$ ipython --no-banner

In [1]: import numpy as np

In [2]: from numpy import linalg as LA

In [3]: np.set_printoptions(precision=2, suppress=True, linewidth=120)

In [4]: W0 = np.load("a.npy")

In [5]: W0
Out[5]: 
array([[3.29, 3.83, 7.15],
       [3.28, 4.83, 5.57],
       [4.77, 3.66, 5.37],
       [3.13, 3.65, 6.01],
       [4.89, 3.1 , 5.99],
       [3.34, 2.72, 5.88],
       [1.8 , 3.94, 6.03],
       [1.92, 2.5 , 4.93],
       [2.65, 1.1 , 7.35],
       [3.82, 1.97, 6.13],
       [3.38, 2.04, 5.9 ],
       [2.11, 3.74, 5.74],
       [2.51, 4.28, 6.5 ],
       [2.97, 1.92, 5.84],
       [4.27, 2.5 , 5.16],
       [3.58, 3.72, 5.83],
       [3.54, 4.92, 4.9 ],
       [2.8 , 2.81, 6.36],
       [4.25, 1.12, 7.18],
       [3.55, 2.85, 8.15],
       [4.29, 2.35, 6.75],
       [3.52, 2.92, 5.31],
       [3.77, 3.27, 5.92],
       [2.97, 3.66, 7.34],
       [3.83, 2.71, 6.28],
       [1.42, 2.32, 8.12],
       [3.58, 3.06, 6.52],
       [4.21, 3.97, 4.83],
       [1.48, 3.4 , 7.01],
       [4.23, 2.25, 5.95],
       [1.33, 2.59, 4.95]])

In [6]: q, R = LA.qr(W0)

In [7]: np.allclose(R.T @ R, W0.T @ W0)
Out[7]: True

In [8]: q.shape, R.shape
Out[8]: ((31, 3), (3, 3))

In [9]: np.round(q.T @ q, 2) + 0
Out[9]: 
array([[1., 0., 0.],
       [0., 1., 0.],
       [0., 0., 1.]])

In [10]: round(float(abs(R[0, 0])), 2), round(LA.norm(W0[:, 0]), 2)
Out[10]: (18.81, np.float64(18.81))

In [11]: X = np.loadtxt("dump.csv", delimiter=",")

In [12]: X
Out[12]: 
array([[ 0.67,  5.34,  4.14,  4.16, -1.8 ,  3.18,  6.36, -6.07, -2.18],
       [ 0.67,  3.53,  3.  ,  3.44, -1.06,  1.98,  4.41, -3.46, -1.89],
       [ 0.32,  3.95,  2.91,  2.92, -0.52,  2.39,  4.01, -3.21, -1.6 ],
       [ 0.66, -0.88, -0.11,  0.03, -0.03,  0.24, -0.33, -0.14, -0.28],
       [ 1.23,  5.23,  3.93,  4.71, -1.65,  3.84,  6.5 , -5.49, -1.6 ],
       [ 0.94,  3.26,  2.84,  2.83, -0.92,  2.01,  4.55, -3.67, -1.01],
       [ 0.49,  1.49,  1.16,  1.66, -0.89,  1.46,  1.78, -1.92, -0.66],
       [ 0.32,  0.25,  0.1 ,  0.27,  0.49,  0.18,  0.  , -0.05, -0.2 ],
       [ 0.  , -0.03, -0.66,  0.05, -0.15, -0.42, -0.08, -0.17, -0.59],
       [ 1.88,  5.04,  4.01,  3.7 , -1.92,  3.1 ,  6.38, -5.29, -2.19],
       [ 0.16,  2.57,  1.69,  1.64, -0.79,  0.78,  1.69, -1.69, -1.51],
       [ 0.62,  5.58,  4.86,  4.27, -1.74,  3.46,  6.54, -5.56, -1.93],
       [-0.1 ,  2.05,  1.8 ,  1.27, -1.07,  0.58,  2.28, -1.89, -0.13],
       [ 0.33,  1.67,  2.01,  1.26, -1.31,  1.05,  1.98, -1.73, -0.78],
       [ 0.34,  0.37, -0.85,  0.36, -0.54, -0.51,  0.09,  0.03,  0.15],
       [ 0.48,  3.2 ,  2.83,  3.06, -0.58,  2.69,  4.1 , -3.47, -1.68],
       [ 0.68,  1.74,  1.59,  1.24, -1.04,  1.35,  2.05, -1.89, -0.62],
       [-0.24,  1.94,  1.38,  1.11, -0.31,  1.15,  2.05, -1.78, -0.8 ],
       [ 0.52,  3.77,  2.67,  3.23, -1.45,  2.35,  4.17, -2.93, -0.98],
       [-0.36, -0.38, -0.51, -0.36,  0.05,  0.17,  0.16,  0.34,  0.21],
       [ 0.61,  1.71,  1.49,  0.94, -0.64,  1.06,  1.71, -2.1 , -1.13],
       [ 0.55,  3.6 ,  2.46,  2.91, -1.1 ,  1.98,  4.44, -3.96, -1.7 ],
       [ 0.39,  3.72,  2.93,  3.04, -1.59,  1.99,  4.84, -3.15, -1.55],
       [ 0.15,  1.96,  1.36,  1.31, -0.83,  0.81,  1.94, -1.23, -0.35],
       [ 0.19,  0.09,  0.16,  0.61, -0.02,  0.44, -0.62,  0.11,  0.12],
       [-0.2 , -0.58,  0.57,  0.21, -0.14,  0.12, -0.13,  0.04, -0.51],
       [ 0.27,  3.89,  2.95,  2.95, -1.7 ,  2.01,  3.79, -3.36, -1.64],
       [ 0.61,  5.52,  4.32,  4.07, -1.54,  3.18,  6.24, -4.96, -2.1 ],
       [ 0.76,  3.2 ,  2.38,  2.49, -1.46,  2.35,  4.73, -3.15, -1.19],
       [-0.19,  0.01, -0.23,  0.01, -0.01, -0.52, -0.32, -0.05, -0.03],
       [ 0.59,  3.19,  2.87,  2.47, -1.66,  1.97,  3.86, -2.8 , -0.89],
       [ 0.5 ,  0.08,  0.22,  0.44, -0.22, -0.25, -0.11, -0.18,  0.28],
       [-0.06,  1.87,  1.51,  0.85,  0.18,  0.96,  2.1 , -1.97, -0.9 ],
       [ 0.79,  3.72,  3.5 ,  3.06, -1.38,  1.81,  3.98, -3.42, -1.27],
       [ 0.28,  1.89,  1.08,  1.41, -1.08,  1.15,  2.22, -1.55, -0.42],
       [ 0.02,  0.23, -0.47,  0.16,  0.51,  0.32, -0.01,  0.33, -0.43]])

In [13]: left, sig, VT = LA.svd(X, full_matrices=False)

In [14]: round(np.sqrt((sig ** 2).sum()), 2), round(LA.norm(X), 2)
Out[14]: (np.float64(41.31), np.float64(41.31))

In [15]: sig
Out[15]: array([40.95,  2.5 ,  2.4 ,  2.09,  2.  ,  1.95,  1.47,  1.29,  1.21])

In [16]: np.allclose(left * sig @ VT, X)
Out[16]: True

In [17]: np.abs(left[:, 0]).round(6).argmax()
Out[17]: np.int64(11)

In [18]: sig / sig[0]
Out[18]: array([1.  , 0.06, 0.06, 0.05, 0.05, 0.05, 0.04, 0.03, 0.03])

In [19]: np.round(left.T @ X @ VT.T, 2) + 0
Out[19]: 
array([[40.95,  0.  ,  0.  ,  0.  ,  0.  ,  0.  ,  0.  ,  0.  ,  0.  ],
       [ 0.  ,  2.5 ,  0.  ,  0.  ,  0.  ,  0.  ,  0.  ,  0.  ,  0.  ],
       [ 0.  ,  0.  ,  2.4 ,  0.  ,  0.  ,  0.  ,  0.  ,  0.  ,  0.  ],
       [ 0.  ,  0.  ,  0.  ,  2.09,  0.  ,  0.  ,  0.  ,  0.  ,  0.  ],
       [ 0.  ,  0.  ,  0.  ,  0.  ,  2.  ,  0.  ,  0.  ,  0.  ,  0.  ],
       [ 0.  ,  0.  ,  0.  ,  0.  ,  0.  ,  1.95,  0.  ,  0.  ,  0.  ],
       [ 0.  ,  0.  ,  0.  ,  0.  ,  0.  ,  0.  ,  1.47,  0.  ,  0.  ],
       [ 0.  ,  0.  ,  0.  ,  0.  ,  0.  ,  0.  ,  0.  ,  1.29,  0.  ],
       [ 0.  ,  0.  ,  0.  ,  0.  ,  0.  ,  0.  ,  0.  ,  0.  ,  1.21]])

In [20]: cov = np.cov(X, rowvar=False)

In [21]: np.polyfit(X[:, 1], X[:, 8], 1)
Out[21]: array([-0.34, -0.14])

In [22]: round(np.corrcoef(X[:, 1], X[:, 8])[0, 1], 2)
Out[22]: np.float64(-0.89)

In [23]: np.argwhere(np.triu(np.abs(np.corrcoef(X.T)) > 0.8, 1))
Out[23]: 
array([[1, 2],
       [1, 3],
       [1, 4],
       [1, 5],
       [1, 6],
       [1, 7],
       [1, 8],
       [2, 3],
       [2, 4],
       [2, 5],
       [2, 6],
       [2, 7],
       [2, 8],
       [3, 4],
       [3, 5],
       [3, 6],
       [3, 7],
       [3, 8],
       [4, 6],
       [4, 7],
       [5, 6],
       [5, 7],
       [5, 8],
       [6, 7],
       [6, 8],
       [7, 8]])

In [24]: np.corrcoef(X.T)
Out[24]: 
array([[ 1.  ,  0.61,  0.62,  0.66, -0.62,  0.66,  0.66, -0.67, -0.56],
       [ 0.61,  1.  ,  0.97,  0.97, -0.84,  0.94,  0.98, -0.97, -0.89],
       [ 0.62,  0.97,  1.  ,  0.96, -0.84,  0.94,  0.96, -0.96, -0.88],
       [ 0.66,  0.97,  0.96,  1.  , -0.83,  0.96,  0.97, -0.97, -0.88],
       [-0.62, -0.84, -0.84, -0.83,  1.  , -0.78, -0.85,  0.83,  0.69],
       [ 0.66,  0.94,  0.94,  0.96, -0.78,  1.  ,  0.96, -0.96, -0.87],
       [ 0.66,  0.98,  0.96,  0.97, -0.85,  0.96,  1.  , -0.98, -0.88],
       [-0.67, -0.97, -0.96, -0.97,  0.83, -0.96, -0.98,  1.  ,  0.9 ],
       [-0.56, -0.89, -0.88, -0.88,  0.69, -0.87, -0.88,  0.9 ,  1.  ]])

In [25]: np.argsort(-X.std(axis=0).round(6), kind="stable")
Out[25]: array([6, 1, 7, 2, 3, 5, 8, 4, 0])

In [26]: cov
Out[26]: 
array([[ 0.19,  0.5 ,  0.42,  0.42, -0.19,  0.34,  0.65, -0.55, -0.18],
       [ 0.5 ,  3.58,  2.86,  2.68, -1.11,  2.12,  4.23, -3.42, -1.23],
       [ 0.42,  2.86,  2.46,  2.19, -0.92,  1.76,  3.45, -2.82, -1.01],
       [ 0.42,  2.68,  2.19,  2.12, -0.85,  1.66,  3.24, -2.62, -0.94],
       [-0.19, -1.11, -0.92, -0.85,  0.48, -0.65, -1.35,  1.07,  0.35],
       [ 0.34,  2.12,  1.76,  1.66, -0.65,  1.42,  2.62, -2.12, -0.75],
       [ 0.65,  4.23,  3.45,  3.24, -1.35,  2.62,  5.23, -4.18, -1.47],
       [-0.55, -3.42, -2.82, -2.62,  1.07, -2.12, -4.18,  3.47,  1.23],
       [-0.18, -1.23, -1.01, -0.94,  0.35, -0.75, -1.47,  1.23,  0.54]])

In [27]: q, V = LA.qr(X[:, :1])[0], LA.qr(X[:, 1:])[0]

In [28]: sig = LA.svd(q.T @ V, compute_uv=False)

In [29]: sig
Out[29]: array([0.88])

In [30]: np.degrees(np.arccos(sig.clip(0, 1)))
Out[30]: array([27.99])

In [31]: data = np.loadtxt("test16.csv", delimiter=",")

In [32]: data
Out[32]: 
array([[ 36.,  -5.,   4.,   5.,   1., -15.,  -5.,  11., -11.,  -3.],
       [ -5.,  41.,   4.,  -7.,  -8.,  -3.,   3., -14., -20.,  14.],
       [  4.,   4.,  34.,  -6.,  -3.,  -4.,  -7.,  -9.,   2., -23.],
       [  5.,  -7.,  -6.,  36., -15.,  14.,  15., -10., -10.,   9.],
       [  1.,  -8.,  -3., -15.,  14., -10., -13.,  13.,   5.,  -5.],
       [-15.,  -3.,  -4.,  14., -10.,  26.,  14., -17.,  12.,   0.],
       [ -5.,   3.,  -7.,  15., -13.,  14.,  27., -20.,   6.,  19.],
       [ 11., -14.,  -9., -10.,  13., -17., -20.,  36.,  -2.,  -7.],
       [-11., -20.,   2., -10.,   5.,  12.,   6.,  -2.,  32., -10.],
       [ -3.,  14., -23.,   9.,  -5.,   0.,  19.,  -7., -10.,  35.]])

In [33]: # null space of dimension 2

In [34]: rank = LA.matrix_rank(data)

In [35]: rank
Out[35]: np.int64(8)

In [36]: null = LA.svd(data)[2][rank:].T

In [37]: LA.matrix_rank(data.T @ data), LA.matrix_rank(data @ data.T)
Out[37]: (np.int64(8), np.int64(8))

In [38]: np.round(null @ null.T, 2) + 0
Out[38]: 
array([[ 0.01, -0.03,  0.02, -0.02, -0.03,  0.02, -0.03,  0.  , -0.01,  0.04],
       [-0.03,  0.14, -0.11,  0.15,  0.08, -0.18,  0.07, -0.02,  0.12, -0.17],
       [ 0.02, -0.11,  0.1 , -0.13, -0.01,  0.16,  0.01,  0.04, -0.14,  0.11],
       [-0.02,  0.15, -0.13,  0.18,  0.03, -0.22,  0.01, -0.05,  0.18, -0.15],
       [-0.03,  0.08, -0.01,  0.03,  0.31,  0.03,  0.36,  0.09, -0.14, -0.22],
       [ 0.02, -0.18,  0.16, -0.22,  0.03,  0.28,  0.07,  0.08, -0.25,  0.15],
       [-0.03,  0.07,  0.01,  0.01,  0.36,  0.07,  0.42,  0.11, -0.19, -0.23],
       [ 0.  , -0.02,  0.04, -0.05,  0.09,  0.08,  0.11,  0.04, -0.1 , -0.02],
       [-0.01,  0.12, -0.14,  0.18, -0.14, -0.25, -0.19, -0.1 ,  0.27, -0.04],
       [ 0.04, -0.17,  0.11, -0.15, -0.22,  0.15, -0.23, -0.02, -0.04,  0.26]])

In [39]: [int(LA.matrix_rank(data[:i])) for i in range(1, len(data) + 1)]
Out[39]: [1, 2, 3, 4, 5, 6, 7, 8, 8, 8]

In [40]: null.shape
Out[40]: (10, 2)
